$ python3 -q
>>> import numpy as np
>>> np.set_printoptions(suppress=True, linewidth=200)
>>> rd = lambda a: np.round(a, 1) + 0
>>> feats = np.load("run17.npy")
>>> print(feats)
[[0 0 0 0 0 0 0 0 1]
 [0 0 0 0 0 0 1 0 0]
 [0 0 0 1 1 1 0 1 0]
 [0 0 1 0 1 1 0 1 0]
 [0 0 1 1 0 1 0 0 0]
 [0 0 1 1 1 0 0 1 0]
 [0 1 0 0 0 0 0 0 0]
 [0 0 1 1 0 1 0 0 0]
 [1 0 0 0 0 0 0 0 0]]
>>> print(np.flatnonzero(np.linalg.matrix_power((feats != 0) + (feats.T != 0) + np.eye(9), 9)[0]))
[0 8]
>>> print((feats != 0).astype(int))
[[0 0 0 0 0 0 0 0 1]
 [0 0 0 0 0 0 1 0 0]
 [0 0 0 1 1 1 0 1 0]
 [0 0 1 0 1 1 0 1 0]
 [0 0 1 1 0 1 0 0 0]
 [0 0 1 1 1 0 0 1 0]
 [0 1 0 0 0 0 0 0 0]
 [0 0 1 1 0 1 0 0 0]
 [1 0 0 0 0 0 0 0 0]]
>>> print((np.linalg.matrix_power((feats != 0) + (feats.T != 0) + np.eye(9), 9) > 0).astype(int))
[[1 0 0 0 0 0 0 0 1]
 [0 1 0 0 0 0 1 0 0]
 [0 0 1 1 1 1 0 1 0]
 [0 0 1 1 1 1 0 1 0]
 [0 0 1 1 1 1 0 1 0]
 [0 0 1 1 1 1 0 1 0]
 [0 1 0 0 0 0 1 0 0]
 [0 0 1 1 1 1 0 1 0]
 [1 0 0 0 0 0 0 0 1]]
>>> print(rd(np.linalg.det(feats)))
0.0
>>> def softmax(z):
...     e = np.exp(z - z.max(axis=-1, keepdims=True))
...     return e / e.sum(axis=-1, keepdims=True)
... 
>>> print(rd(softmax(10 * feats[3])))
[0.  0.  0.2 0.  0.2 0.2 0.  0.2 0. ]
>>> print(rd(softmax(feats).sum(axis=1)))
[1. 1. 1. 1. 1. 1. 1. 1. 1.]
>>> att = feats @ feats.T / np.sqrt(9)
>>> print(rd(softmax(att)[3] @ feats))
[0.1 0.1 0.6 0.5 0.5 0.6 0.1 0.5 0.1]
>>> J = np.load("m.npy")
>>> print(J)
[[-5  1  2  3 -4]
 [ 0  2  2  1  6]
 [-2 -5  4  2  0]
 [-4  1  0  1  1]
 [-6  4  2  2 -1]
 [-5  1  2  3 -4]
 [-2  3  2  1 -2]
 [ 0 -2  2 -2 -1]
 [ 1 -1  2  2  3]
 [-1  1  2 -3  2]
 [ 0 -2  2 -2 -1]
 [ 0  0  0  0  0]
 [ 1 -1  2  2  3]
 [-3 -2  0  2 -2]
 [ 0 -2  2 -2 -1]
 [ 0  0  0  0  0]
 [ 1 -1  2  2  3]
 [ 0  0  0  0  0]
 [ 1 -1  2  2  3]
 [-1  3  0 -1  3]
 [-1  3  0 -1  3]
 [-2  1  4 -1 -3]
 [ 0  0  0  0  0]
 [ 0  0  0  0  0]
 [-2  1  4 -1 -3]
 [-3 -2  0  2 -2]
 [ 0  0  4 -1  5]
 [-1  3  0 -1  3]]
>>> ev, evecs = np.linalg.eigh(feats)
>>> print(rd(np.linalg.svd(feats, compute_uv=False)))
[3.6 1.6 1.  1.  1.  1.  1.  1.  0. ]
>>> print(rd(ev.sum()), np.trace(feats))
0.0 0
>>> print(rd(evecs @ np.diag(ev) @ evecs.T))
[[0. 0. 0. 0. 0. 0. 0. 0. 1.]
 [0. 0. 0. 0. 0. 0. 1. 0. 0.]
 [0. 0. 0. 1. 1. 1. 0. 1. 0.]
 [0. 0. 1. 0. 1. 1. 0. 1. 0.]
 [0. 0. 1. 1. 0. 1. 0. 0. 0.]
 [0. 0. 1. 1. 1. 0. 0. 1. 0.]
 [0. 1. 0. 0. 0. 0. 0. 0. 0.]
 [0. 0. 1. 1. 0. 1. 0. 0. 0.]
 [1. 0. 0. 0. 0. 0. 0. 0. 0.]]
>>> print(rd(np.linalg.eigvalsh(feats @ feats)))
[ 0.   1.   1.   1.   1.   1.   1.   2.7 13.3]
>>> print(rd(np.abs(evecs[:, -1])))
[0.  0.  0.5 0.5 0.4 0.5 0.  0.4 0. ]
>>> print(rd(np.linalg.eigvalsh(feats + -2 * np.eye(9))))
[-3.6 -3.  -3.  -3.  -3.  -2.  -1.  -1.   1.6]
